% ipython --no-banner

In [1]: import numpy as np

In [2]: from numpy import linalg as LA

In [3]: np.set_printoptions(precision=2, suppress=True, linewidth=160, sign=" ")

In [4]: Z = 20 * np.array([[0.3, -0.4, 0.0, -0.9, 1.3],
   ...:     [0.1, -1.2, -0.5, -0.5, 0.1],
   ...:     [0.7, 1.0, -0.7, 2.1, 0.0]])

In [5]: rng = np.random.default_rng(89)

In [6]: idx = rng.integers(0, 3, 11)

In [7]: feats = Z[idx] + rng.normal(size=(11, 5))

In [8]: feats
Out[8]: 
array([[ 14.52,  20.12, -13.42,  41.11,   1.07],
       [  0.85, -23.84,  -9.98, -10.6 ,   2.34],
       [  3.89,  -8.97,  -0.1 , -17.25,  26.93],
       [ 13.27,  19.22, -14.07,  43.06,   0.81],
       [  6.39,  -7.4 ,  -0.47, -19.92,  25.83],
       [ 13.44,  18.26, -16.39,  41.71,   0.69],
       [  5.5 ,  -7.54,  -1.82, -18.72,  27.55],
       [  5.76,  -8.31,   0.22, -17.42,  25.18],
       [ 14.12,  18.87, -12.82,  41.65,   0.94],
       [  0.94, -22.89, -10.62, -11.01,   2.94],
       [  5.78,  -8.39,   0.46, -18.1 ,  24.14]])

In [9]: vec = np.array([1, 0, 0, 3, 0])

In [10]: y = feats @ vec

In [11]: np.round(LA.pinv(feats) @ feats, 2) + 0
Out[11]: 
array([[ 1.,  0.,  0.,  0.,  0.],
       [ 0.,  1.,  0.,  0.,  0.],
       [ 0.,  0.,  1.,  0.,  0.],
       [ 0.,  0.,  0.,  1.,  0.],
       [ 0.,  0.,  0.,  0.,  1.]])

In [12]: np.round(LA.solve(feats.T @ feats, feats.T @ y), 2) + 0
Out[12]: array([ 1.,  0.,  0.,  3.,  0.])

In [13]: y = y + 0.05 * rng.normal(size=11)

In [14]: y
Out[14]: array([137.83, -30.97, -47.83, 142.45, -53.45, 138.54, -50.76, -46.43, 139.02, -32.07, -48.47])

In [15]: beta, *_ = LA.lstsq(feats, y)

In [16]: beta.round()
Out[16]: array([ 1., -0.,  0.,  3.,  0.])

In [17]: np.round(feats.T @ (y - feats @ beta), 2) + 0
Out[17]: array([ 0.,  0.,  0.,  0.,  0.])

In [18]: beta.round(2) + 0
Out[18]: array([ 1.  , -0.02,  0.02,  3.01,  0.  ])

In [19]: d = LA.norm(feats[:, None] - feats[None], axis=-1)

In [20]: np.unravel_index(d.round(6).argmax(), d.shape)
Out[20]: (np.int64(3), np.int64(4))

In [21]: (d + 1e9 * np.eye(11)).round(6).argmin(axis=1)
Out[21]: array([  8,   9,   7,   8,   6,   3,   4,  10,   0,   1,   7])

In [22]: d.mean(axis=1).argmax()
Out[22]: np.int64(3)

In [23]: np.flatnonzero(d[4] < d.mean() / 2)
Out[23]: array([  2,   4,   6,   7,  10])

In [24]: d[:5, :5]
Out[24]: 
array([[  0.  ,  69.33,  72.19,   2.58,  73.  ],
       [ 69.33,   0.  ,  31.25,  70.05,  32.09],
       [ 72.19,  31.25,   0.  ,  73.47,   4.15],
       [  2.58,  70.05,  73.47,   0.  ,  74.39],
       [ 73.  ,  32.09,   4.15,  74.39,   0.  ]])

In [25]: Z = feats[[1, 5]].astype(float)

In [26]: for _ in range(5):
    ...:     idx = LA.norm(feats[:, None] - Z, axis=-1).argmin(axis=1)
    ...:     Z = np.array([feats[idx == j].mean(axis=0) for j in range(2)])
    ...: 

In [27]: idx
Out[27]: array([ 1,  0,  0,  1,  0,  1,  0,  0,  1,  0,  0])

In [28]: np.bincount(idx)
Out[28]: array([ 7,  4])

In [29]: Z
Out[29]: 
array([[  4.16, -12.48,  -3.19, -16.15,  19.27],
       [ 13.83,  19.12, -14.18,  41.88,   0.88]])

In [30]: Z[1] - Z[0]
Out[30]: array([  9.68,  31.6 , -10.99,  58.03, -18.4 ])
